$ python -q
>>> import numpy as np
>>> np.set_printoptions(suppress=True, linewidth=140)
>>> rng = np.random.default_rng(683556)
>>> arr = rng.normal(size=(18, 9)) + 20 * np.array([1, 1, 0, 2, 1, -2, 0, 0, -1])
>>> arr.round(2)
array([[ 21.28,  20.75,   0.97,  39.03,  19.29, -39.59,   0.05,  -0.55, -19.86],
       [ 21.96,  19.93,   1.11,  39.25,  19.45, -41.93,   0.72,  -1.01, -19.75],
       [ 18.78,  20.6 ,  -0.5 ,  39.74,  20.45, -40.52,   0.72,   1.21, -17.94],
       [ 20.95,  19.61,  -0.76,  41.12,  20.62, -39.62,  -0.2 ,  -0.06, -18.19],
       [ 20.52,  20.28,  -0.51,  38.19,  20.41, -38.75,   0.24,  -0.2 , -20.37],
       [ 19.77,  22.52,   0.75,  38.42,  19.39, -39.1 ,   1.4 ,   0.57, -20.35],
       [ 18.71,  19.87,  -0.26,  40.43,  21.46, -39.23,  -1.46,   0.06, -18.86],
       [ 18.82,  19.59,   0.64,  40.79,  20.97, -38.76,  -0.53,   0.77, -19.4 ],
       [ 19.55,  18.09,   0.84,  38.89,  21.28, -40.92,   2.08,  -2.58, -19.89],
       [ 21.31,  20.46,  -1.4 ,  40.2 ,  19.37, -39.53,  -1.66,  -0.82, -19.31],
       [ 22.48,  19.46,   1.27,  39.23,  21.32, -40.37,   0.65,  -0.66, -18.7 ],
       [ 21.56,  19.55,  -1.32,  40.04,  19.73, -40.57,   1.38,  -0.98, -21.22],
       [ 20.29,  19.37,  -1.07,  39.82,  19.78, -39.15,   0.4 ,   0.62, -18.67],
       [ 18.95,  21.6 ,   0.38,  38.3 ,  17.84, -39.57,   0.78,  -1.15, -21.48],
       [ 21.55,  23.07,   0.89,  40.27,  19.74, -40.62,   0.46,  -0.32, -20.44],
       [ 20.66,  19.39,  -1.3 ,  40.31,  19.84, -39.8 ,   0.97,   1.84, -19.89],
       [ 19.55,  19.41,   0.55,  39.03,  20.57, -39.03,   0.9 ,   0.66, -18.55],
       [ 20.31,  20.82,  -0.18,  40.7 ,  19.34, -40.39,  -0.43,   0.29, -19.43]])
>>> lab = arr[:, 7] > np.median(arr[:, 7])
>>> u = arr[lab].mean(axis=0) - arr[~lab].mean(axis=0)
>>> print(round((((arr - arr.mean(axis=0)) @ u > 0) == lab).mean(), 2))
0.94
